$ python3 -q
>>> import numpy as np
>>> np.set_printoptions(suppress=True, linewidth=200)
>>> M = np.loadtxt("block18.csv", delimiter=",")
>>> M
array([[  0.,   0.,   3.,  -2.],
       [  2.,   1.,   1.,  -1.],
       [  1.,   0.,   4.,  -1.],
       [  1.,   2.,   4.,  -1.],
       [  4.,  -1.,   4.,  -4.],
       [  5.,  -4.,   6.,  -7.],
       [  4.,  -6.,   7.,  -5.],
       [  4.,  -6.,   7.,  -3.],
       [  3.,  -5.,  10.,  -4.],
       [  4.,  -7.,   9.,  -6.],
       [  6.,  -9.,  12.,  -8.],
       [  8., -11.,  12.,  -6.],
       [ 11., -14.,  11.,  -6.],
       [  9., -17.,  13.,  -6.],
       [ 10., -19.,  16.,  -5.],
       [ 12., -19.,  16.,  -5.],
       [  9., -21.,  18.,  -6.],
       [ 12., -23.,  16.,  -3.],
       [ 14., -25.,  16.,  -1.],
       [ 16., -27.,  15.,  -3.],
       [ 15., -26.,  18.,  -5.]])
>>> cen = M - M.mean(axis=0)
>>> U, sigma, Vh = np.linalg.svd(cen, full_matrices=False)
>>> np.round(sigma ** 2 / (sigma ** 2).sum(), 2) + 0
array([0.94, 0.04, 0.02, 0.  ])
>>> np.searchsorted(np.cumsum(sigma ** 2) / (sigma ** 2).sum(), 0.9) + 1
np.int64(1)
>>> np.abs(Vh[0]).argmax()
np.int64(1)
>>> np.round(np.abs(Vh[-1]), 2)
array([0.59, 0.54, 0.51, 0.3 ])
>>> np.linalg.matrix_rank(cen)
np.int64(4)
>>> np.round((sigma ** 2).sum() ** 2 / (sigma ** 4).sum(), 2)
np.float64(1.12)
>>> C2 = np.cov(M, rowvar=False)
>>> np.median(M, axis=0)
array([ 6., -9., 11., -5.])
>>> np.argsort(-M.std(axis=0).round(6), kind="stable")
array([1, 2, 0, 3])
>>> np.round(np.corrcoef(M.T), 2)
array([[ 1.  , -0.96,  0.88, -0.23],
       [-0.96,  1.  , -0.95,  0.22],
       [ 0.88, -0.95,  1.  , -0.38],
       [-0.23,  0.22, -0.38,  1.  ]])
>>> C2.round(2)
array([[ 24.03, -46.11,  23.34,  -2.37],
       [-46.11,  95.11, -49.89,   4.54],
       [ 23.34, -49.89,  29.25,  -4.42],
       [ -2.37,   4.54,  -4.42,   4.56]])
>>> C2.shape
(4, 4)
>>> np.round(np.polyfit(M[:, 2], M[:, 1], 1), 2)
array([-1.71,  6.42])
>>> m1 = np.loadtxt("layer14.csv", delimiter=",")
>>> m1
array([[ 0., -1., -1.,  0.,  2., -3.,  1., -1.,  0.,  3.],
       [-1.,  0., -1., -1.,  3.,  0., -1.,  0., -3.,  3.],
       [ 1.,  2.,  3., -1., -1.,  0.,  1.,  0., -1., -3.],
       [-1.,  2., -3.,  1., -1.,  0., -1., -3., -3.,  0.],
       [ 2.,  0., -3.,  3., -1.,  1., -3., -2., -1., -3.],
       [ 0.,  3.,  0., -1., -1.,  2.,  2.,  0., -1., -2.],
       [ 0., -1., -1., -3., -2.,  3., -2., -2.,  0.,  1.],
       [-3., -1.,  3., -3., -1., -3.,  0., -1., -1., -2.],
       [ 1.,  0., -3., -1.,  3.,  1.,  3.,  1., -2.,  3.],
       [ 1., -2.,  3.,  1., -1.,  3.,  3., -3., -3., -1.]])
>>> x0 = np.array([1, 1, 6, 9])
>>> rhs = M @ x0
>>> beta, lr = np.zeros(4), 1 / np.linalg.norm(M, 2) ** 2
>>> for i in range(150):
...     beta -= lr * M.T @ (M @ beta - rhs)
...     if i % 50 == 0: print(i, round(np.linalg.norm(M @ beta - rhs), 2))
... 
0 75.67
50 48.95
100 39.88
>>> beta.round(2)
array([-0.16, -1.52,  2.19,  4.66])
>>> np.round(np.linalg.cond(M), 2)
np.float64(19.87)
>>> (m1 - m1.T) / 2
array([[ 0. ,  0. , -1. ,  0.5,  0. , -1.5,  0.5,  1. , -0.5,  1. ],
       [ 0. ,  0. , -1.5, -1.5,  1.5, -1.5,  0. ,  0.5, -1.5,  2.5],
       [ 1. ,  1.5,  0. ,  1. ,  1. ,  0. ,  1. , -1.5,  1. , -3. ],
       [-0.5,  1.5, -1. ,  0. , -2. ,  0.5,  1. ,  0. , -1. , -0.5],
       [ 0. , -1.5, -1. ,  2. ,  0. ,  1. , -0.5, -0.5, -2. , -1. ],
       [ 1.5,  1.5,  0. , -0.5, -1. ,  0. , -0.5,  1.5, -1. , -2.5],
       [-0.5,  0. , -1. , -1. ,  0.5,  0.5,  0. , -1. , -1.5, -1. ],
       [-1. , -0.5,  1.5,  0. ,  0.5, -1.5,  1. ,  0. , -1. ,  0.5],
       [ 0.5,  1.5, -1. ,  1. ,  2. ,  1. ,  1.5,  1. ,  0. ,  3. ],
       [-1. , -2.5,  3. ,  0.5,  1. ,  2.5,  1. , -0.5, -3. ,  0. ]])
>>> m1 @ m1
array([[ 10., -17.,  -3.,  14.,  -5.,  11.,  -5., -14.,  -3.,   0.],
       [  6.,  -8.,  11.,  18., -13.,   9.,  -8., -12.,  -2., -22.],
       [ -4.,   8.,   5., -14.,   5., -11.,  -8.,  10.,   6.,   4.],
       [ -2.,   1.,  -9.,  14.,   3.,   5., -11.,   2.,   4.,  11.],
       [ -6.,  12., -26.,  15.,  12., -18.,  -5.,   7.,   7.,  17.],
       [ -7.,   6.,  -2., -16.,   4.,   2.,  -8.,   6.,   1.,   9.],
       [  6.,   3.,  12.,   3.,   5.,   7.,  22.,  16.,  11.,   1.],
       [  5.,  -1.,  19.,  -3.,  -5.,  -2.,  -8.,  20.,  22., -11.],
       [  2., -16.,  -1.,   3., -14.,  15., -11., -22.,  -4.,  -7.],
       [  7.,  18.,   4.,  -4., -21.,  14.,  -4.,  -5.,  10., -14.]])
>>> round(np.abs(np.linalg.eigvals(m1)).max(), 2)
np.float64(6.17)
>>> np.allclose(m1, m1.T)
False
>>> np.allclose(m1 @ m1.T, m1.T @ m1)
False
>>> (m1 + m1.T) / 2
array([[ 0. , -1. ,  0. , -0.5,  2. , -1.5,  0.5, -2. ,  0.5,  2. ],
       [-1. ,  0. ,  0.5,  0.5,  1.5,  1.5, -1. , -0.5, -1.5,  0.5],
       [ 0. ,  0.5,  3. , -2. , -2. ,  0. ,  0. ,  1.5, -2. ,  0. ],
       [-0.5,  0.5, -2. ,  1. ,  1. , -0.5, -2. , -3. , -2. ,  0.5],
       [ 2. ,  1.5, -2. ,  1. , -1. ,  0. , -2.5, -1.5,  1. , -2. ],
       [-1.5,  1.5,  0. , -0.5,  0. ,  2. ,  2.5, -1.5,  0. ,  0.5],
       [ 0.5, -1. ,  0. , -2. , -2.5,  2.5, -2. , -1. ,  1.5,  2. ],
       [-2. , -0.5,  1.5, -3. , -1.5, -1.5, -1. , -1. ,  0. , -2.5],
       [ 0.5, -1.5, -2. , -2. ,  1. ,  0. ,  1.5,  0. , -2. ,  0. ],
       [ 2. ,  0.5,  0. ,  0.5, -2. ,  0.5,  2. , -2.5,  0. , -1. ]])
>>> np.round(np.sort(np.abs(np.linalg.eigvals(m1))), 2)
array([2.09, 2.14, 2.14, 4.42, 4.42, 4.52, 5.54, 5.54, 6.17, 6.17])
>>> np.round(np.linalg.matrix_power(m1, 3), 2)
array([[  29.,   64.,  -57.,   68.,  -33.,   11.,   48.,  -21.,   26.,   -5.],
       [ -13.,  143.,  -68.,    7.,    7.,  -69.,    8.,   58.,   45.,   14.],
       [   1.,  -57.,   70.,   -9.,   51.,  -41.,   16.,   36.,  -15.,  -10.],
       [  -9.,   14.,  -39.,   60.,    7.,   17.,   42.,  -55.,  -87.,   -9.],
       [ -26., -106., -109.,   87.,   48.,   16.,  -49., -104., -121.,   81.],
       [   8.,  -39.,   81.,    4.,   20.,   15.,   39.,   31.,   -9.,  -39.],
       [ -20.,    5.,   -1., -128.,  -34.,   33.,    3.,  -77.,  -83.,  -16.],
       [ -36.,   31.,   46., -103.,   71., -119.,   88.,   65.,  -31.,    3.],
       [  39.,   94.,  -20.,   59.,   -8.,   18.,   75.,   78.,   90.,    1.],
       [ -41.,   72.,  -21., -100.,  132.,  -43.,   84.,  112.,  -12.,  148.]])
>>> x0 = np.array([8, 1, -2, 0, -4, 0, -1, -6, 7, -6])
>>> rhs = m1 @ x0
>>> beta, lr = np.zeros(10), 1 / np.linalg.norm(m1, 2) ** 2
>>> for i in range(40):
...     beta -= lr * m1.T @ (m1 @ beta - rhs)
...     if i % 10 == 0: print(i, round(np.linalg.norm(m1 @ beta - rhs), 2))
... 
0 32.55
10 11.89
20 6.95
30 4.43
>>> round(float(np.linalg.cond(m1)), 2)
20.08
>>> x0 = np.array([-3, 2, -2, 3, 2, -3, 1, 3, 3, 3])
>>> m1 @ np.ones(10)
array([  0.,  -1.,   1.,  -9.,  -7.,   2.,  -7., -12.,   6.,   1.])
>>> m1 * x0
array([[-0., -2.,  2.,  0.,  4.,  9.,  1., -3.,  0.,  9.],
       [ 3.,  0.,  2., -3.,  6., -0., -1.,  0., -9.,  9.],
       [-3.,  4., -6., -3., -2., -0.,  1.,  0., -3., -9.],
       [ 3.,  4.,  6.,  3., -2., -0., -1., -9., -9.,  0.],
       [-6.,  0.,  6.,  9., -2., -3., -3., -6., -3., -9.],
       [-0.,  6., -0., -3., -2., -6.,  2.,  0., -3., -6.],
       [-0., -2.,  2., -9., -4., -9., -2., -6.,  0.,  3.],
       [ 9., -2., -6., -9., -2.,  9.,  0., -3., -3., -6.],
       [-3.,  0.,  6., -3.,  6., -3.,  3.,  3., -6.,  9.],
       [-3., -4., -6.,  3., -2., -9.,  3., -9., -9., -3.]])
>>> np.einsum("ij,j->i", m1, x0)
array([ 20.,   7., -21.,  -5., -17., -12., -27., -13.,  12., -39.])
>>> np.sign((m1 @ x0).round(6))
array([ 1.,  1., -1., -1., -1., -1., -1., -1.,  1., -1.])
>>> np.linalg.norm(m1 @ x0) <= np.linalg.norm(m1, 2) * np.linalg.norm(x0) + 1e-9
np.True_
>>> m1 @ (2 * x0)
array([ 40.,  14., -42., -10., -34., -24., -54., -26.,  24., -78.])
>>> (m1 * x0).sum(axis=1)
array([ 20.,   7., -21.,  -5., -17., -12., -27., -13.,  12., -39.])
